% ipython --no-banner

In [1]: import numpy as np

In [2]: np.set_printoptions(precision=2, suppress=True, linewidth=120, sign=" ")

In [3]: rnd = lambda a: np.round(a, 2) + 0

In [4]: data = np.load("test15.npy")

In [5]: print(data)
[[ 8  3  2  9  3  5  5  8  8  6  9  2]
 [ 9  4  3 10  4  6  6  9  9  7 10  3]
 [ 8  3  2  9  3  5  5  8  8  6  9  2]
 [ 4 -1 -2  5 -1  1  1  4  4  2  5 -2]
 [11  6  5 12  6  8  8 11 11  9 12  5]
 [11  6  5 12  6  8  8 11 11  9 12  5]
 [ 4 -1 -2  5 -1  1  1  4  4  2  5 -2]
 [ 9  4  3 10  4  6  6  9  9  7 10  3]
 [ 4 -1 -2  5 -1  1  1  4  4  2  5 -2]]

In [6]: print(rnd(np.linalg.norm(data[1] - data[8])))
17.32

In [7]: print(rnd(np.linalg.norm(data, 2)))
65.82

In [8]: print(rnd(np.linalg.norm(data, axis=1)))
[ 21.59  24.78  21.59  10.68  31.34  31.34  10.68  24.78  10.68]

In [9]: print(rnd(np.linalg.norm(data, 1)), rnd(np.linalg.norm(data, np.inf)))
77.0 104.0

In [10]: print(data[1] @ data[8])
214

In [11]: data @ data
---------------------------------------------------------------------------
ValueError                                Traceback (most recent call last)
Cell In[11], line 1
----> 1 data @ data

ValueError: matmul: Input operand 1 has a mismatch in its core dimension 0, with gufunc signature (n?,k),(k,m?)->(n?,m?) (size 9 is different from 12)

In [12]: gram = data.T @ data

In [13]: print(np.diag(gram))
[ 580  125   88  725  125  253  253  580  580  344  725   88]

In [14]: print(np.allclose(gram, gram.T))
True

In [15]: print(rnd(np.linalg.eigvalsh(gram)[::-1]))
[ 4332.85   133.15     0.       0.       0.       0.       0.       0.       0.       0.       0.       0.  ]

In [16]: vec = np.array([-3, 2, -3, -1, 1, 3, 3, -1, 3, -2, 3, 1])

In [17]: print(np.einsum("ij,j->i", data, vec))
[ 33  39  33   9  51  51   9  39   9]

In [18]: print(data @ (2 * vec))
[  66   78   66   18  102  102   18   78   18]

In [19]: print(data @ np.eye(12)[2])
[ 2.  3.  2. -2.  5.  5. -2.  3. -2.]

In [20]: print((data * vec).sum(axis=1))
[ 33  39  33   9  51  51   9  39   9]

In [21]: vec @ data
---------------------------------------------------------------------------
ValueError                                Traceback (most recent call last)
Cell In[21], line 1
----> 1 vec @ data

ValueError: matmul: Input operand 1 has a mismatch in its core dimension 0, with gufunc signature (n?,k),(k,m?)->(n?,m?) (size 9 is different from 12)

In [22]: print(data @ np.ones(12))
[  68.   80.   68.   20.  104.  104.   20.   80.   20.]

In [23]: print(np.unravel_index(np.abs(data).argmax(), data.shape))
(np.int64(4), np.int64(3))

In [24]: print(data.sum(axis=1))
[  68   80   68   20  104  104   20   80   20]

In [25]: data[9]
---------------------------------------------------------------------------
IndexError                                Traceback (most recent call last)
Cell In[25], line 1
----> 1 data[9]

IndexError: index 9 is out of bounds for axis 0 with size 9

In [26]: print(rnd(np.linalg.norm(data)))
66.83

In [27]: print(data.sum(axis=0))
[ 68  23  14  77  23  41  41  68  68  50  77  14]

In [28]: left, s, Vt = np.linalg.svd(data)

In [29]: print(np.argmax(s[:-1] / (s[1:] + 1e-6)) + 1)
2

In [30]: print(rnd(s))
[ 65.82  11.54   0.     0.     0.     0.     0.     0.     0.  ]

In [31]: Y = left[:, :2] @ np.diag(s[:2]) @ Vt[:2]

In [32]: print(np.linalg.matrix_rank(data, rtol=0.05))
2

In [33]: print(rnd(np.linalg.norm(data - Y) / np.linalg.norm(data)))
0.0

In [34]: print(np.linalg.matrix_rank(Y))
2

In [35]: print(rnd(np.abs(data - Y).max()))
0.0

In [36]: print(rnd(np.linalg.norm(data - Y, 2)), rnd(s[2]))
0.0 0.0

In [37]: A = np.diag(20 * np.array([-3, 4, -5, -8, 0, -3, 4, -1, 5])) + np.array([[1, -2, -2, -1, 2, -2, -2, 1, -1],
    ...:     [0, -1, -2, 2, -1, -2, -2, 1, 1],
    ...:     [2, 2, 1, -2, -2, 1, -1, -1, 1],
    ...:     [0, 0, 0, -1, -2, 2, -1, 1, 1],
    ...:     [-2, -1, -1, -2, 0, -2, 0, 2, -1],
    ...:     [-2, -2, -2, 0, 2, 0, -2, 2, -1],
    ...:     [1, 1, -2, 1, -1, -1, -1, 0, 1],
    ...:     [-1, -1, 0, 0, 1, 1, 0, 2, -2],
    ...:     [1, 0, -2, 1, 2, 1, 0, 1, -1]])

In [38]: print(A)
[[ -59   -2   -2   -1    2   -2   -2    1   -1]
 [   0   79   -2    2   -1   -2   -2    1    1]
 [   2    2  -99   -2   -2    1   -1   -1    1]
 [   0    0    0 -161   -2    2   -1    1    1]
 [  -2   -1   -1   -2    0   -2    0    2   -1]
 [  -2   -2   -2    0    2  -60   -2    2   -1]
 [   1    1   -2    1   -1   -1   79    0    1]
 [  -1   -1    0    0    1    1    0  -18   -2]
 [   1    0   -2    1    2    1    0    1   99]]

In [39]: print(np.trace(A))
-140

In [40]: print(np.allclose(A, A.T))
False

In [41]: print(np.linalg.matrix_power(A, 2))
[[ 3473   -45   328   213  -113   236   -29   -79   -49]
 [    0  6239    47  -159   -78   -30  -312    60   177]
 [ -313   -44  9793   526   208  -166    12   118     0]
 [   -1    -4    -2 25925   330  -435    78  -178   -65]
 [  117   -75   111   323    -1   122    13   -45  -103]
 [  225   -44   330    -5  -116  3605   -28  -155   -49]
 [   21   155    37   -74   -76   -20  6240     2   179]
 [   71   -62     5    -5   -21   -78     2   324  -164]
 [   29   -11    -6   -63   205    34    -3    91  9794]]

In [42]: assert A == A.T
---------------------------------------------------------------------------
ValueError                                Traceback (most recent call last)
Cell In[42], line 1
----> 1 assert A == A.T

ValueError: The truth value of an array with more than one element is ambiguous. Use a.any() or a.all()

In [43]: print(np.allclose(A @ A.T, A.T @ A))
False

In [44]: print(rnd(np.sort(np.abs(np.linalg.eigvals(A)))))
[   0.03   18.05   57.44   61.62   79.02   79.02   98.84   98.94  161.02]
